% python3 -q
>>> import numpy as np
>>> from numpy import linalg as LA
>>> np.set_printoptions(precision=1, suppress=True, linewidth=200, legacy="1.25")
>>> def rnd(a):
...     return np.round(a, 1) + 0
... 
>>> E = np.array([[-2, 0, -2, 0, -2, 0],
...     [2, 1, 2, 1, 2, 1],
...     [-1, 1, -1, 1, -1, 1],
...     [-2, 0, -2, 0, -2, 0],
...     [2, 1, 2, 1, 2, 1],
...     [-1, 1, -1, 1, -1, 1]])
>>> Uu, sig, Vh = LA.svd(E)
>>> np.argmax(sig[:-1] / (sig[1:] + 1e-6)) + 1
2
>>> rnd(sig)
array([7.4, 3.3, 0. , 0. , 0. , 0. ])
>>> out = Uu[:, :2] @ np.diag(sig[:2]) @ Vh[:2]
>>> rnd(out)
array([[-2.,  0., -2.,  0., -2.,  0.],
       [ 2.,  1.,  2.,  1.,  2.,  1.],
       [-1.,  1., -1.,  1., -1.,  1.],
       [-2.,  0., -2.,  0., -2.,  0.],
       [ 2.,  1.,  2.,  1.,  2.,  1.],
       [-1.,  1., -1.,  1., -1.,  1.]])
>>> rnd(np.abs(E - out).max())
0.0
>>> out = E[0, 0] * E[1:] - np.outer(E[1:, 0], E[0])
>>> out
array([[ 0, -2,  0, -2,  0, -2],
       [ 0, -2,  0, -2,  0, -2],
       [ 0,  0,  0,  0,  0,  0],
       [ 0, -2,  0, -2,  0, -2],
       [ 0, -2,  0, -2,  0, -2]])
>>> E[:, 0] / E[0, 0]
array([ 1. , -1. ,  0.5,  1. , -1. ,  0.5])
>>> np.flatnonzero(~out.round(6).any(axis=1))
array([2])
>>> LA.matrix_rank(out), LA.matrix_rank(E)
(1, 2)
>>> r0 = np.array([1, 0])
>>> np.cross(E[2, :3], E[4, :3])
array([ 3,  0, -3])
>>> np.convolve(E[2], r0)
array([-1,  1, -1,  1, -1,  1,  0])
>>> np.array([np.convolve(row, r0, "same") for row in E])
array([[-2,  0, -2,  0, -2,  0],
       [ 2,  1,  2,  1,  2,  1],
       [-1,  1, -1,  1, -1,  1],
       [-2,  0, -2,  0, -2,  0],
       [ 2,  1,  2,  1,  2,  1],
       [-1,  1, -1,  1, -1,  1]])
>>> out = np.array([[-2, -1], [-1, 3], [3, -3], [-2, 1], [-2, 0], [-1, 0]])
>>> np.einsum("ik,kj->ij", E, out)
array([[ 2,  8],
       [-6, -4],
       [-3,  8],
       [ 2,  8],
       [-6, -4],
       [-3,  8]])
>>> np.einsum("ik,kj->ji", E, out)
array([[ 2, -6, -3,  2, -6, -3],
       [ 8, -4,  8,  8, -4,  8]])
>>> out.T @ E.T
array([[ 2, -6, -3,  2, -6, -3],
       [ 8, -4,  8,  8, -4,  8]])
>>> np.einsum("ij,ij->i", E, E)
array([12, 15,  6, 12, 15,  6])
>>> r = LA.matrix_rank(E)
>>> r
2
>>> N = LA.svd(E)[2][r:].T
>>> [int(LA.matrix_rank(E[:i])) for i in range(1, len(E) + 1)]
[1, 2, 2, 2, 2, 2]
>>> rnd(E @ N)
array([[0., 0., 0., 0.],
       [0., 0., 0., 0.],
       [0., 0., 0., 0.],
       [0., 0., 0., 0.],
       [0., 0., 0., 0.],
       [0., 0., 0., 0.]])
>>> np.allclose(E @ N, 0)
True
>>> LA.matrix_rank(E.T @ E), LA.matrix_rank(E @ E.T)
(2, 2)
>>> rnd(N @ N.T)
array([[ 0.7,  0. , -0.3,  0. , -0.3,  0. ],
       [ 0. ,  0.7,  0. , -0.3,  0. , -0.3],
       [-0.3,  0. ,  0.7,  0. , -0.3,  0. ],
       [ 0. , -0.3,  0. ,  0.7,  0. , -0.3],
       [-0.3,  0. , -0.3,  0. ,  0.7,  0. ],
       [ 0. , -0.3,  0. , -0.3,  0. ,  0.7]])
>>> arr = np.loadtxt("test5.csv", delimiter=",")
>>> arr
array([[-3., -1., -3., -1., -3., -1.],
       [ 0.,  3.,  0.,  3.,  0.,  3.],
       [ 3., -2.,  3., -2.,  3., -2.],
       [-3., -1., -3., -1., -3., -1.],
       [ 0.,  3.,  0.,  3.,  0.,  3.],
       [ 3., -2.,  3., -2.,  3., -2.]])
>>> [round(float(x), 1) for x in LA.svd(arr, compute_uv=False)[:3]]
[10.8, 8.6, 0.0]
>>> Uu, sig, Vh = LA.svd(E, full_matrices=False)
>>> rnd(Uu.T @ E @ Vh.T)
array([[7.4, 0. , 0. , 0. , 0. , 0. ],
       [0. , 3.3, 0. , 0. , 0. , 0. ],
       [0. , 0. , 0. , 0. , 0. , 0. ],
       [0. , 0. , 0. , 0. , 0. , 0. ],
       [0. , 0. , 0. , 0. , 0. , 0. ],
       [0. , 0. , 0. , 0. , 0. , 0. ]])
>>> np.abs(Uu[:, 0]).round(6).argmax()
1
>>> rnd(np.cumsum(sig ** 2) / np.sum(sig ** 2))
array([0.8, 1. , 1. , 1. , 1. , 1. ])
>>> (sig > 1e-8).sum()
2
>>> Uu.shape, sig.shape, Vh.shape
((6, 6), (6,), (6, 6))
>>> np.allclose(Uu * sig @ Vh, E)
True
>>> rnd(sig / sig[0])
array([1. , 0.5, 0. , 0. , 0. , 0. ])
>>> rnd(np.sqrt((sig ** 2).sum())), rnd(LA.norm(E))
(8.1, 8.1)
>>> rng = np.random.default_rng(377)
>>> t = rng.uniform(0, 2 * np.pi, 22)
>>> O, _ = LA.qr(np.array([[0.1, -0.5],
...     [0.8, 0.4],
...     [0.5, 1.8],
...     [-0.2, 0.6],
...     [0.9, -1.2],
...     [-0.4, -0.8],
...     [0.1, 0.4]]))
>>> X = 5 * np.c_[np.cos(t), np.sin(t)] @ O.T
>>> rnd(X)
array([[ 1.1,  0.7, -2.4, -1.5,  3.8,  0.8, -0.6],
       [ 1. ,  1.5, -1.4, -1.4,  4.2,  0.2, -0.3],
       [ 1. , -0.9, -3.7, -1.2,  2.2,  1.7, -0.8],
       [ 0.9, -1.2, -3.8, -1.1,  1.9,  1.8, -0.8],
       [ 0.9, -1.1, -3.7, -1.1,  2. ,  1.7, -0.8],
       [-0.1,  2.8,  3.1, -0.1,  1.8, -1.9,  0.7],
       [ 1.1, -0.1, -3.1, -1.4,  3.2,  1.2, -0.7],
       [ 0.5,  2.8,  1.2, -0.9,  3.6, -1.2,  0.2],
       [-0.5, -2.7, -1.2,  0.9, -3.7,  1.2, -0.2],
       [-0.9,  1.2,  3.8,  1.1, -1.9, -1.8,  0.8],
       [-1. ,  0.5,  3.4,  1.3, -2.7, -1.5,  0.8],
       [ 1. , -0.5, -3.4, -1.3,  2.7,  1.5, -0.8],
       [ 1. , -0.7, -3.5, -1.2,  2.6,  1.5, -0.8],
       [-1. ,  0.5,  3.5,  1.3, -2.7, -1.5,  0.8],
       [-0.4, -2.9, -1.6,  0.8, -3.4,  1.4, -0.3],
       [ 0.3, -2.7, -3.5, -0.2, -1. ,  2. , -0.7],
       [ 0.8,  2.4,  0.2, -1.2,  4.1, -0.7,  0. ],
       [ 1.1,  1.1, -1.9, -1.5,  4. ,  0.5, -0.5],
       [-1.1, -1.3,  1.7,  1.5, -4.1, -0.3,  0.4],
       [ 0.8,  2.4,  0.3, -1.2,  4.1, -0.7,  0. ],
       [ 0.3,  2.9,  2. , -0.7,  3.1, -1.5,  0.4],
       [-1.1,  0.1,  3.1,  1.4, -3.2, -1.2,  0.7]])
>>> # looks like rank 2
>>> Xs = X - X.mean(axis=0)
>>> Uu, sig, Vh = LA.svd(Xs, full_matrices=False)
>>> np.abs(Uu[:, 0]).argmax()
21
>>> np.abs(Vh[0]).argmax()
4
>>> rnd((sig ** 2).sum() ** 2 / (sig ** 4).sum())
1.9
>>> rnd(sig)
array([17.9, 14.2,  0. ,  0. ,  0. ,  0. ,  0. ])
>>> rnd(Xs.mean(axis=0))
array([0., 0., 0., 0., 0., 0., 0.])
>>> LA.matrix_rank(Xs)
2
>>> K = np.array([[5, 1, 0, 2, 5],
...     [5, 4, 3, 8, 5],
...     [2, 1, 3, 2, 5],
...     [2, 1, 2, 2, 4],
...     [1, 2, 1, 4, 4],
...     [1, 2, 1, 4, 4],
...     [0, 4, 0, 8, 5],
...     [2, 5, 4, 10, 0],
...     [5, 4, 4, 8, 3],
...     [2, 5, 5, 10, 1]])
>>> K
array([[ 5,  1,  0,  2,  5],
       [ 5,  4,  3,  8,  5],
       [ 2,  1,  3,  2,  5],
       [ 2,  1,  2,  2,  4],
       [ 1,  2,  1,  4,  4],
       [ 1,  2,  1,  4,  4],
       [ 0,  4,  0,  8,  5],
       [ 2,  5,  4, 10,  0],
       [ 5,  4,  4,  8,  3],
       [ 2,  5,  5, 10,  1]])
>>> np.trace(E)
1
>>> np.allclose(E @ E.T, E.T @ E)
False
>>> rnd(np.sort(np.abs(LA.eigvals(E))))
array([0., 0., 0., 0., 0., 1.])
>>> rnd(LA.det(E))
0.0
>>> J = np.loadtxt("run10.csv", delimiter=",")
>>> rnd(J)
array([[-0.1,  0. , -0.6,  0.1, -0.5, -0.2, -0.2, -0.1,  0.5, -0.2],
       [ 0. , -0.1,  0. ,  0. , -0.1,  0.2,  0.1, -0.5,  0.3,  0.8],
       [ 0. ,  0.1, -0.4, -0.1,  0.5, -0.2,  0.7,  0.1,  0.3,  0. ],
       [-0.5,  0.4,  0.4, -0.3,  0. ,  0.1,  0.1, -0.5,  0.2, -0.3],
       [ 0.2,  0.8, -0.4,  0.2,  0.1,  0.3, -0.1, -0.1, -0.3,  0. ],
       [ 0.4,  0.4,  0.4, -0.3, -0.1, -0.3, -0.1,  0.3,  0.4,  0.2],
       [-0.5,  0.1, -0.3, -0.4,  0.2,  0.2, -0.4,  0.4,  0. ,  0.3],
       [-0.4,  0.2,  0.1,  0.5, -0.1, -0.5,  0.1,  0.2, -0.2,  0.3],
       [ 0. ,  0.1, -0.2, -0.4, -0.6,  0.1,  0.5,  0.1, -0.4,  0.1],
       [-0.1,  0. ,  0.2,  0.4, -0.2,  0.6,  0.2,  0.4,  0.4, -0.1]])
>>> rnd(np.trace(J))
-1.7
>>> rnd(LA.matrix_power(J, 4))
array([[-0.1,  0.3, -0.4,  0.2, -0.1, -0.4,  0. ,  0. , -0.6, -0.3],
       [-0.4, -0.6, -0.2,  0.5, -0.1,  0.1,  0.3,  0.3, -0.1,  0.3],
       [-0.2,  0.3, -0.2,  0. , -0.1, -0.1,  0.7, -0.1,  0.5, -0.3],
       [-0.1,  0.1,  0.4,  0.2, -0.7, -0.3,  0. , -0.3,  0. ,  0.2],
       [-0.1, -0.1, -0.3, -0.6, -0.4, -0.3, -0.1,  0.5,  0.1,  0.1],
       [ 0.3,  0. ,  0.4,  0.1,  0.4, -0.5,  0.4,  0.4, -0.1,  0.1],
       [-0.1,  0.2,  0.1, -0.5, -0.1,  0.4,  0.4, -0.1, -0.5,  0.3],
       [ 0.2,  0.5, -0.4,  0.3,  0. ,  0. ,  0. ,  0.1,  0.2,  0.7],
       [-0.7,  0.1,  0.1, -0.2,  0.5, -0.3, -0.2, -0.3,  0.1,  0.3],
       [-0.3,  0.5,  0.4,  0.2,  0. ,  0.3, -0.2,  0.6,  0. , -0.2]])
>>> rnd(np.abs(LA.eigvals(J)).max())
1.0
>>> assert J == J.T
Traceback (most recent call last):
  File "<python-input-70>", line 1, in <module>
    assert J == J.T
           ^^^^^^^^
ValueError: The truth value of an array with more than one element is ambiguous. Use a.any() or a.all()
>>> np.allclose(J, J.T)
False
>>> feats = np.load("w.npy")
>>> feats
array([[ -3,   0,   0,   4,  20,  -4,   5,   0,   2,  -2],
       [  2,  -1,   1,   1,  16,  -3,   4,   2,  -4,  -1],
       [ -1,  -5,  -4,   5,  -4,   2,  -1,   4,   3,   5],
       [ -2,  -1,  -2,  -4,  -8,  -3,  -2,  -1,   5,  -4],
       [  0,   2,  -2,   2,  16,   0,   4,   4,  -2,  -4],
       [  3,  -2,   4,  -3, -12,   0,  -3,   2,   2,  -5],
       [ -4,  -3,  -2,  -2, -20,   3,  -5,   4,   2,   3]])
>>> # column 4 is much longer than the rest
>>> def softmax(z):
...     e = np.exp(z - z.max(axis=-1, keepdims=True))
...     return e / e.sum(axis=-1, keepdims=True)
... 
>>> rnd(softmax(feats[4]))
array([0., 0., 0., 0., 1., 0., 0., 0., 0., 0.])
>>> rnd(softmax(feats).sum(axis=1))
array([1., 1., 1., 1., 1., 1., 1.])
>>> att = feats @ feats.T / np.sqrt(10)
>>> softmax(att).round(6).argmax(axis=1)
array([0, 0, 6, 6, 0, 6, 6])
>>> rnd(softmax(att))
array([[1. , 0. , 0. , 0. , 0. , 0. , 0. ],
       [1. , 0. , 0. , 0. , 0. , 0. , 0. ],
       [0. , 0. , 0.1, 0. , 0. , 0. , 0.9],
       [0. , 0. , 0. , 0. , 0. , 0. , 1. ],
       [1. , 0. , 0. , 0. , 0. , 0. , 0. ],
       [0. , 0. , 0. , 0. , 0. , 0. , 1. ],
       [0. , 0. , 0. , 0. , 0. , 0. , 1. ]])
>>> C2 = feats.T @ feats
>>> np.allclose(C2, C2.T)
True
>>> C2
array([[  43,   11,   30,   -8,   36,   -2,    9,   -8,  -29,  -20],
       [  11,   44,   15,   -6,  128,  -13,   32,  -29,  -30,  -27],
       [  30,   15,   45,  -23,    8,  -11,    2,  -20,  -18,  -31],
       [  -8,   -6,  -23,   75,  216,   -3,   54,   20,  -15,   33],
       [  36,  128,    8,  216, 1536, -172,  384,  -16, -172, -108],
       [  -2,  -13,  -11,   -3, -172,   47,  -43,   17,    1,   42],
       [   9,   32,    2,   54,  384,  -43,   96,   -4,  -43,  -27],
       [  -8,  -29,  -20,   20,  -16,   17,   -4,   57,    3,    8],
       [ -29,  -30,  -18,  -15, -172,    1,  -43,    3,   66,   -1],
       [ -20,  -27,  -31,   33, -108,   42,  -27,    8,   -1,   96]])
>>> np.trace(C2), (feats ** 2).sum()
(2105, 2105)
>>> LA.matrix_rank(C2)
7
>>> np.diag(C2)
array([  43,   44,   45,   75, 1536,   47,   96,   57,   66,   96])
>>> r0 = np.array([-1, 2, -2])
>>> np.array([np.convolve(row, r0, "same") for row in feats])
array([[ -6,   6,  -4, -12,  36, -53,  18, -12,   6,  -8],
       [  5,  -7,   3, -16,  33, -42,  12,   0, -11,   6],
       [  3,  -4,  -3,  22, -20,  13, -10,   7,  -7,   4],
       [ -3,   4,   2,   4,  -5,  12,   3,  -3,  16, -18],
       [ -2,   6, -10,  -8,  28, -36,   4,   2,  -8,  -4],
       [  8, -14,  15,  -2, -18,  27,  -8,   8,   5, -14],
       [ -5,   4,   4,  20, -39,  51, -20,  16,  -7,   2]])
>>> np.cross(feats[0, :3], feats[6, :3])
array([ 0, -6,  9])
